% ipython --no-banner

In [1]: import numpy as np

In [2]: import numpy.linalg as la

In [3]: np.set_printoptions(precision=2, suppress=True, linewidth=100, legacy="1.25")

In [4]: tidy = lambda a: np.round(a, 2) + 0

In [5]: feats = np.maximum(np.array([[5],
   ...:     [2],
   ...:     [-3],
   ...:     [2],
   ...:     [2],
   ...:     [-5],
   ...:     [0],
   ...:     [2],
   ...:     [1],
   ...:     [3],
   ...:     [0],
   ...:     [1],
   ...:     [-1],
   ...:     [4],
   ...:     [-1],
   ...:     [4],
   ...:     [2],
   ...:     [-2],
   ...:     [-4],
   ...:     [-4],
   ...:     [-4],
   ...:     [-2],
   ...:     [-3],
   ...:     [-5],
   ...:     [-2],
   ...:     [-3],
   ...:     [1],
   ...:     [2],
   ...:     [3],
   ...:     [-2]]) @ np.array([[1, 5, -5, -4]]) + np.array([2, -3, 2, -3]), 0)

In [6]: print(feats)
[[ 7 22  0  0]
 [ 4  7  0  0]
 [ 0  0 17  9]
 [ 4  7  0  0]
 [ 4  7  0  0]
 [ 0  0 27 17]
 [ 2  0  2  0]
 [ 4  7  0  0]
 [ 3  2  0  0]
 [ 5 12  0  0]
 [ 2  0  2  0]
 [ 3  2  0  0]
 [ 1  0  7  1]
 [ 6 17  0  0]
 [ 1  0  7  1]
 [ 6 17  0  0]
 [ 4  7  0  0]
 [ 0  0 12  5]
 [ 0  0 22 13]
 [ 0  0 22 13]
 [ 0  0 22 13]
 [ 0  0 12  5]
 [ 0  0 17  9]
 [ 0  0 27 17]
 [ 0  0 12  5]
 [ 0  0 17  9]
 [ 3  2  0  0]
 [ 4  7  0  0]
 [ 5 12  0  0]
 [ 0  0 12  5]]

In [7]: T = np.stack([feats, 2 * feats, feats[::-1]])

In [8]: la.matrix_rank(T.reshape(3, -1))
Out[8]: 2

In [9]: print(T.sum(axis=0))
[[21 66 12  5]
 [17 33  0  0]
 [ 4  7 51 27]
 [15 23  0  0]
 [12 21 17  9]
 [ 0  0 93 56]
 [ 6  0 33 17]
 [12 21 17  9]
 [ 9  6 12  5]
 [15 36 22 13]
 [ 6  0 28 13]
 [ 9  6 22 13]
 [ 3  0 33  8]
 [22 58  0  0]
 [ 9 17 21  3]
 [19 51  7  1]
 [18 38  0  0]
 [ 1  0 43 16]
 [ 3  2 66 39]
 [ 2  0 68 39]
 [ 5 12 66 39]
 [ 3  2 36 15]
 [ 4  7 51 27]
 [ 2  0 83 51]
 [ 0  0 63 32]
 [ 4  7 51 27]
 [13 13  0  0]
 [12 21 17  9]
 [19 43  0  0]
 [ 7 22 36 15]]

In [10]: tidy(la.norm(T, axis=(1, 2)))
Out[10]: array([ 88.59, 177.19,  88.59])

In [11]: (T @ feats.T).shape
Out[11]: (3, 30, 30)
